% ipython --no-banner

In [1]: import numpy as np

In [2]: import numpy.linalg as la

In [3]: np.set_printoptions(precision=4, suppress=True, linewidth=140, sign=" ")

In [4]: def rd(a):
   ...:     return np.round(a, 4) + 0
   ...: 

In [5]: Y = np.array([[8, 7, 3], [7, 1, -5], [-4, 9, -2]])

In [6]: K = np.tril(Y)

In [7]: K
Out[7]: 
array([[ 8,  0,  0],
       [ 7,  1,  0],
       [-4,  9, -2]])

In [8]: [int(la.matrix_rank(la.matrix_power(K, p))) for p in range(1, 4)]
Out[8]: [3, 3, 3]

In [9]: la.matrix_rank(K - K[0, 0] * np.eye(3))
Out[9]: np.int64(2)

In [10]: np.prod(np.diag(K)), rd(la.det(K))
Out[10]: (np.int64(-16), np.float64(-16.0))

In [11]: rd(np.sort(la.eigvals(K)))
Out[11]: array([-2.,  1.,  8.])

In [12]: K @ K
Out[12]: 
array([[64,  0,  0],
       [63,  1,  0],
       [39, -9,  4]])

In [13]: X = np.array([[-1.4, -0.8, 0.1, -0.5], [-1.0, 0.1, 0.2, 0.3]])

In [14]: X
Out[14]: 
array([[-1.4, -0.8,  0.1, -0.5],
       [-1. ,  0.1,  0.2,  0.3]])

In [15]: gram = X.T @ X

In [16]: la.matrix_rank(gram)
Out[16]: np.int64(2)

In [17]: rd(np.diag(gram))
Out[17]: array([ 2.96,  0.65,  0.05,  0.34])

In [18]: theta = np.radians(135)

In [19]: R = np.eye(4)

In [20]: R[3, 3] = R[1, 1] = np.cos(theta)

In [21]: R[3, 1], R[1, 3] = -np.sin(theta), np.sin(theta)

In [22]: rd(R)
Out[22]: 
array([[ 1.    ,  0.    ,  0.    ,  0.    ],
       [ 0.    , -0.7071,  0.    ,  0.7071],
       [ 0.    ,  0.    ,  1.    ,  0.    ],
       [ 0.    , -0.7071,  0.    , -0.7071]])

In [23]: Y = X @ R.T

In [24]: rd(Y)
Out[24]: 
array([[-1.4   ,  0.2121,  0.1   ,  0.9192],
       [-1.    ,  0.1414,  0.2   , -0.2828]])

In [25]: rd(la.det(R)), rd(np.trace(R))
Out[25]: (np.float64(1.0), np.float64(0.5858))

In [26]: X.reshape(2, 5)
ValueError: cannot reshape array of size 8 into shape (2,5)


In [27]: X.ravel(order="F")
Out[27]: array([-1.4, -1. , -0.8,  0.1,  0.1,  0.2, -0.5,  0.3])

In [28]: t3 = X.reshape(2, 2, -1)

In [29]: np.einsum("ihd,jhd->hij", t3, t3).shape
Out[29]: (2, 2, 2)

In [30]: t3[:, 0]
Out[30]: 
array([[-1.4, -0.8],
       [-1. ,  0.1]])

In [31]: np.swapaxes(t3, 1, 2)[0]
Out[31]: 
array([[-1.4,  0.1],
       [-0.8, -0.5]])

In [32]: t3.transpose(1, 0, 2)
Out[32]: 
array([[[-1.4, -0.8],
        [-1. ,  0.1]],

       [[ 0.1, -0.5],
        [ 0.2,  0.3]]])

In [33]: rd(t3.sum(axis=1))
Out[33]: 
array([[-1.3, -1.3],
       [-0.8,  0.4]])

In [34]: f = np.array([3, 3, 3])

In [35]: rd(np.cross(X[1, :3], X[0, :3]))
Out[35]: array([ 0.17, -0.18,  0.94])

In [36]: np.polyval(f, X[1])
Out[36]: array([ 3.  ,  3.33,  3.72,  4.17])

In [37]: rd(np.array([np.convolve(row, f, "same") for row in X]))
Out[37]: 
array([[-6.6, -6.3, -3.6, -1.2],
       [-2.7, -2.1,  1.8,  1.5]])

In [38]: feats = np.loadtxt("case6.csv", delimiter=",")

In [39]: feats
Out[39]: 
array([[ 2.,  1.,  4.,  3.],
       [ 1.,  2.,  0.,  4.],
       [ 4.,  0.,  4.,  4.],
       [ 3.,  4.,  4.,  2.]])

In [40]: ev, vecs = la.eigh(feats)

In [41]: vec = np.array([-5, 3, -1, -1])

In [42]: np.abs(feats).sum(axis=1).max(), rd(np.abs(ev).max())
Out[42]: (np.float64(13.0), np.float64(11.0113))

In [43]: rd(vec @ feats @ vec / (vec @ vec)), rd(ev[0]), rd(ev[-1])
Out[43]: (np.float64(2.7222), np.float64(-3.2526), np.float64(11.0113))

In [44]: rd(vecs * np.abs(ev) @ vecs.T)
Out[44]: 
array([[ 3.5359,  1.0801,  3.1446,  2.5381],
       [ 1.0801,  4.0032,  1.4086,  1.3503],
       [ 3.1446,  1.4086,  5.5328,  2.3486],
       [ 2.5381,  1.3503,  2.3486,  5.5874]])

In [45]: rd(la.eigvalsh(feats[1:, 1:]))
Out[45]: array([-3.2524,  2.9697,  8.2827])

In [46]: vec @ feats @ vec
Out[46]: np.float64(98.0)

In [47]: vec = np.array([0, 1, 0, 2])

In [48]: y = feats @ vec

In [49]: c, lr = np.zeros(4), 1 / la.norm(feats, 2) ** 2

In [50]: for i in range(50):
    ...:     c -= lr * feats.T @ (feats @ c - y)
    ...:     if i % 10 == 0: print(i, round(la.norm(feats @ c - y), 4))
    ...: 
0 5.0242
10 1.9987
20 0.8546
30 0.4595
40 0.3382

In [51]: rd(la.cond(feats))
Out[51]: np.float64(10.2238)

In [52]: Y = np.array([[2, 1, 3], [2, 2, 3], [0, 1, 3]])

In [53]: mat = np.tril(Y)

In [54]: mat
Out[54]: 
array([[ 2,  0,  0],
       [ 2,  2,  0],
       [ 0,  1,  3]])

In [55]: [int(la.matrix_rank(la.matrix_power(mat, p))) for p in range(1, 4)]
Out[55]: [3, 3, 3]

In [56]: la.matrix_rank(mat - mat[0, 0] * np.eye(3))
Out[56]: np.int64(2)

In [57]: rd(np.sort(la.eigvals(mat)))
Out[57]: array([ 2.,  2.,  3.])
